% python3 -q
>>> import numpy as np
>>> import numpy.linalg as la
>>> np.set_printoptions(precision=2, suppress=True, linewidth=200, floatmode="fixed")
>>> def rd(a):
...     return np.round(a, 2) + 0
... 
>>> feats = np.loadtxt("out3.csv", delimiter=",")
>>> print(feats)
[[ -3.00  -3.00  -3.00  -3.00  -3.00  -3.00  -3.00  -3.00  -3.00  -3.00]
 [ -3.00  -6.00  -6.00  -6.00  -6.00  -6.00  -6.00  -6.00  -6.00  -6.00]
 [ -3.00  -6.00  -9.00  -9.00  -9.00  -9.00  -9.00  -9.00  -9.00  -9.00]
 [ -3.00  -6.00  -9.00 -12.00 -12.00 -12.00 -12.00 -12.00 -12.00 -12.00]
 [ -3.00  -6.00  -9.00 -12.00 -15.00 -15.00 -15.00 -15.00 -15.00 -15.00]
 [ -3.00  -6.00  -9.00 -12.00 -15.00 -18.00 -18.00 -18.00 -18.00 -18.00]
 [ -3.00  -6.00  -9.00 -12.00 -15.00 -18.00 -21.00 -21.00 -21.00 -21.00]
 [ -3.00  -6.00  -9.00 -12.00 -15.00 -18.00 -21.00 -24.00 -24.00 -24.00]
 [ -3.00  -6.00  -9.00 -12.00 -15.00 -18.00 -21.00 -24.00 -27.00 -27.00]
 [ -3.00  -6.00  -9.00 -12.00 -15.00 -18.00 -21.00 -24.00 -27.00 -30.00]]
>>> print([round(float(la.det(feats[:i, :i])), 2) + 0 for i in range(1, 11)])
[-3.0, 9.0, -27.0, 81.0, -243.0, 729.0, -2187.0, 6561.0, -19683.0, 59049.0]
>>> print(np.all(la.eigvalsh(feats) > 0))
False
>>> other = feats / np.sqrt((feats ** 2).mean(axis=1, keepdims=True))
>>> print(la.matrix_rank(feats - feats.mean(axis=1, keepdims=True)))
9
>>> print(la.matrix_rank(other) == la.matrix_rank(feats))
True
>>> vals, evecs = la.eigh(feats)
>>> x0 = np.array([-1, 1, 0, -2, -1, 1, 2, -2, 1, 1])
>>> print(x0 @ feats @ x0)
-69.0
>>> print(rd(la.eigvalsh(feats[1:, 1:])))
[-133.74  -14.68   -5.26   -2.73   -1.73   -1.25   -0.99   -0.85   -0.77]
>>> left, sig, vt = la.svd(feats, full_matrices=False)
>>> print(rd(sig / sig[0]))
[1.00 0.11 0.04 0.02 0.01 0.01 0.01 0.01 0.01 0.01]
>>> print(rd(left.T @ left))
[[1.00 0.00 0.00 0.00 0.00 0.00 0.00 0.00 0.00 0.00]
 [0.00 1.00 0.00 0.00 0.00 0.00 0.00 0.00 0.00 0.00]
 [0.00 0.00 1.00 0.00 0.00 0.00 0.00 0.00 0.00 0.00]
 [0.00 0.00 0.00 1.00 0.00 0.00 0.00 0.00 0.00 0.00]
 [0.00 0.00 0.00 0.00 1.00 0.00 0.00 0.00 0.00 0.00]
 [0.00 0.00 0.00 0.00 0.00 1.00 0.00 0.00 0.00 0.00]
 [0.00 0.00 0.00 0.00 0.00 0.00 1.00 0.00 0.00 0.00]
 [0.00 0.00 0.00 0.00 0.00 0.00 0.00 1.00 0.00 0.00]
 [0.00 0.00 0.00 0.00 0.00 0.00 0.00 0.00 1.00 0.00]
 [0.00 0.00 0.00 0.00 0.00 0.00 0.00 0.00 0.00 1.00]]
>>> print(rd(np.cumsum(sig ** 2) / np.sum(sig ** 2)))
[0.98 1.00 1.00 1.00 1.00 1.00 1.00 1.00 1.00 1.00]
>>> print(rd(sig))
[134.30  15.15   5.62   3.00   1.93   1.40   1.10   0.92   0.82   0.77]
>>> F = np.load("a.npy")
>>> print(F)
[[ 5.00 -2.00 -5.00 -5.00]
 [-2.00  8.00 10.00 10.00]
 [-5.00 10.00 29.00 25.00]
 [-5.00 10.00 25.00 29.00]]
>>> rng = np.random.default_rng(76)
>>> lab = rng.permutation(4)
>>> print(lab)
[3 2 1 0]
>>> other = F[lab][:, lab]
>>> print(rd(la.det(other)), rd(la.det(F[lab])))
3776.0 3776.0
>>> print(other)
[[29.00 25.00 10.00 -5.00]
 [25.00 29.00 10.00 -5.00]
 [10.00 10.00  8.00 -2.00]
 [-5.00 -5.00 -2.00  5.00]]
>>> blk = np.stack([other, -2 * other, other[::-1]])
>>> print(rd(la.det(blk)))
[ 3776.00 60416.00  3776.00]
>>> print(np.einsum("bij,cij->bc", blk, blk))
[[ 3529.00 -7058.00   630.00]
 [-7058.00 14116.00 -1260.00]
 [  630.00 -1260.00  3529.00]]
>>> vals, evecs = la.eigh(F)
>>> print(rd(evecs @ np.diag(vals) @ evecs.T))
[[ 5.00 -2.00 -5.00 -5.00]
 [-2.00  8.00 10.00 10.00]
 [-5.00 10.00 29.00 25.00]
 [-5.00 10.00 25.00 29.00]]
>>> print(rd(evecs.T @ F @ evecs))
[[ 4.00  0.00  0.00  0.00]
 [ 0.00  4.00  0.00  0.00]
 [ 0.00  0.00  4.00  0.00]
 [ 0.00  0.00  0.00 59.00]]
>>> print(rd(la.svd(F, compute_uv=False)))
[59.00  4.00  4.00  4.00]
>>> print(np.abs(evecs[:, -1]).round(6).argmax())
2
>>> print(rd(evecs.T @ evecs))
[[1.00 0.00 0.00 0.00]
 [0.00 1.00 0.00 0.00]
 [0.00 0.00 1.00 0.00]
 [0.00 0.00 0.00 1.00]]
>>> print(rd(vals))
[ 4.00  4.00  4.00 59.00]
